In [1]: import numpy as np

In [2]: from numpy import linalg as LA

In [3]: np.set_printoptions(precision=3, suppress=True, linewidth=160, sign=" ")

In [4]: data = np.array([[5, 4, 5, 1, 0, 1, 5, 0, 2, 1, 4, 3, 2],
   ...:     [0, 4, 1, 1, 2, 1, 3, 3, 1, 5, 2, 0, 1],
   ...:     [0, 2, 3, 0, 0, 1, 4, 2, 3, 0, 5, 1, 1],
   ...:     [1, 0, 5, 2, 5, 3, 2, 3, 2, 0, 5, 4, 0],
   ...:     [2, 2, 1, 4, 0, 3, 2, 3, 5, 1, 2, 5, 5],
   ...:     [1, 2, 1, 1, 5, 4, 1, 1, 0, 2, 2, 5, 3],
   ...:     [5, 5, 3, 2, 3, 1, 3, 5, 0, 3, 4, 3, 0],
   ...:     [2, 2, 2, 5, 4, 4, 4, 1, 5, 1, 1, 3, 4],
   ...:     [0, 2, 0, 5, 4, 5, 5, 0, 4, 0, 3, 5, 1],
   ...:     [4, 0, 0, 0, 2, 0, 3, 3, 4, 3, 5, 0, 3],
   ...:     [4, 0, 0, 1, 1, 0, 4, 3, 4, 2, 1, 4, 0],
   ...:     [4, 5, 2, 4, 2, 5, 3, 3, 0, 2, 1, 3, 0],
   ...:     [2, 3, 3, 2, 3, 5, 0, 1, 0, 5, 4, 2, 3]])

In [5]: data
Out[5]: 
array([[ 5,  4,  5,  1,  0,  1,  5,  0,  2,  1,  4,  3,  2],
       [ 0,  4,  1,  1,  2,  1,  3,  3,  1,  5,  2,  0,  1],
       [ 0,  2,  3,  0,  0,  1,  4,  2,  3,  0,  5,  1,  1],
       [ 1,  0,  5,  2,  5,  3,  2,  3,  2,  0,  5,  4,  0],
       [ 2,  2,  1,  4,  0,  3,  2,  3,  5,  1,  2,  5,  5],
       [ 1,  2,  1,  1,  5,  4,  1,  1,  0,  2,  2,  5,  3],
       [ 5,  5,  3,  2,  3,  1,  3,  5,  0,  3,  4,  3,  0],
       [ 2,  2,  2,  5,  4,  4,  4,  1,  5,  1,  1,  3,  4],
       [ 0,  2,  0,  5,  4,  5,  5,  0,  4,  0,  3,  5,  1],
       [ 4,  0,  0,  0,  2,  0,  3,  3,  4,  3,  5,  0,  3],
       [ 4,  0,  0,  1,  1,  0,  4,  3,  4,  2,  1,  4,  0],
       [ 4,  5,  2,  4,  2,  5,  3,  3,  0,  2,  1,  3,  0],
       [ 2,  3,  3,  2,  3,  5,  0,  1,  0,  5,  4,  2,  3]])

In [6]: np.allclose(data, data.T)
Out[6]: False

In [7]: np.allclose(data @ data.T, data.T @ data)
Out[7]: False

In [8]: np.round(np.abs(LA.eigvals(data)).max(), 3)
Out[8]: np.float64(30.977)

In [9]: r0 = np.array([3, -1, 0, -2, 0, -1, 2, 0, -1, -2, 0, -3, 1])

In [10]: M2 = data + np.outer(r0, np.eye(13)[11])

In [11]: LA.matrix_rank(M2 - data)
Out[11]: np.int64(1)

In [12]: vec = np.array([2, 1, 2, 1, 3, 4, 1, 1, 1, 3, 3, 0, 5])

In [13]: rhs = data @ vec

In [14]: rhs
Out[14]: array([ 61,  50,  41,  63,  68,  67,  65,  79,  62,  63,  32,  62,  87])

In [15]: np.round(LA.solve(data, rhs + data[:, 10]), 3) + 0
Out[15]: array([ 2.,  1.,  2.,  1.,  3.,  4.,  1.,  1.,  1.,  3.,  4.,  0.,  5.])

In [16]: np.round(LA.solve(data.T, data[0]), 3) + 0
Out[16]: array([ 1.,  0.,  0.,  0.,  0.,  0.,  0.,  0.,  0.,  0.,  0.,  0.,  0.])

In [17]: mat = np.load("out1.npy")

In [18]: mat
Out[18]: 
array([[20,  6, -5,  6,  0],
       [ 6, 20,  6, -4,  0],
       [-5,  6,  9, -7, -2],
       [ 6, -4, -7, 34, 17],
       [ 0,  0, -2, 17, 18]])

In [19]: w, evecs = LA.eigh(mat)

In [20]: w.sum(), np.trace(mat)
Out[20]: (np.float64(101.0), np.int64(101))

In [21]: LA.eigvalsh(mat + -1 * np.eye(5))
Out[21]: array([  2.13 ,   4.682,  17.325,  25.041,  46.823])

In [22]: LA.svd(mat, compute_uv=False)
Out[22]: array([ 47.823,  26.041,  18.325,   5.682,   3.13 ])
